$ python -q
>>> import numpy as np
>>> import numpy.linalg as la
>>> np.set_printoptions(precision=3, suppress=True, linewidth=200)
>>> J = np.loadtxt("test16.csv", delimiter=",")
>>> print(J)
[[ 1.784  2.408  0.129]
 [ 0.732  1.849  2.246]
 [-0.11  -1.222 -2.738]
 [ 0.356 -0.67  -2.903]
 [-0.326  0.707  2.897]
 [ 1.215  2.232  1.595]
 [ 1.796  1.711 -1.686]
 [ 0.629  1.755  2.351]
 [ 1.722  1.516 -1.933]
 [-0.405 -1.536 -2.545]
 [-1.812 -1.758  1.621]
 [ 0.299  1.426  2.623]
 [-1.018 -0.24   2.812]
 [-1.887 -2.077  1.06 ]
 [-1.878 -2.284  0.504]
 [ 1.264  2.264  1.509]
 [-1.43  -2.356 -1.185]
 [-0.37  -1.5   -2.572]
 [ 0.52   1.65   2.451]
 [ 0.54   1.669  2.434]
 [-0.281 -1.407 -2.635]
 [ 1.452  2.366  1.137]
 [ 1.842  1.858 -1.468]
 [-0.016 -1.115 -2.785]
 [-0.627  0.318  2.917]
 [-0.505 -1.635 -2.464]
 [ 1.664  2.427  0.583]
 [-0.325  0.708  2.897]
 [-1.443 -0.942  2.456]
 [-0.589 -1.717 -2.389]
 [ 1.114  0.388 -2.758]
 [-0.914 -0.086  2.856]
 [-0.944 -2.031 -1.996]
 [-1.29  -2.28  -1.462]
 [ 0.172  1.289  2.703]]
>>> rank = la.matrix_rank(J)
>>> print(rank)
2
>>> ns = la.svd(J)[2][rank:].T
>>> print([int(la.matrix_rank(J[:, :j + 1])) for j in range(3)])
[1, 2, 2]
>>> print(ns.shape)
(3, 1)
>>> print(la.matrix_rank(J.T @ J), la.matrix_rank(J @ J.T))
2 2
>>> print(round(float(la.norm(J, 2) / la.norm(J)), 3))
0.814
>>> print(la.cond(J) > 100)
True
>>> print(la.matrix_rank(J, rtol=0.1))
2
>>> left, sv, Vt = la.svd(J)
>>> V = Vt[:(sv > 1e-8).sum()]
>>> rng = np.random.default_rng(882346)
>>> x = J[30] + -2 * J[13] + rng.integers(2) * np.eye(3)[1]
>>> print(x)
[ 4.888  4.543 -4.878]
>>> print(np.round(la.norm(x - V.T @ V @ x), 3))
0.0
>>> print(la.matrix_rank(np.vstack([J, x])))
2
>>> print(V.T @ V)
[[ 0.398  0.456 -0.179]
 [ 0.456  0.655  0.135]
 [-0.179  0.135  0.947]]
>>> print(np.diag(V.T @ V))
[0.398 0.655 0.947]
>>> print(np.allclose(V.T @ V @ x, x))
True
>>> K = np.load("dump.npy")
>>> print(K)
[[ 5.  3.  3.  0.  1.]
 [ 1.  5.  2.  3.  3.]
 [ 0.  0.  3. -3.  0.]
 [ 0.  0.  1.  3.  3.]
 [ 0.  0.  1. -1.  3.]]
>>> print(la.norm(K, axis=1))
[6.633 6.928 4.243 4.359 3.317]
>>> print(round(la.norm(K[2] - K[3]), 3))
7.0
>>> print(la.norm(K, axis=1).argmax())
1
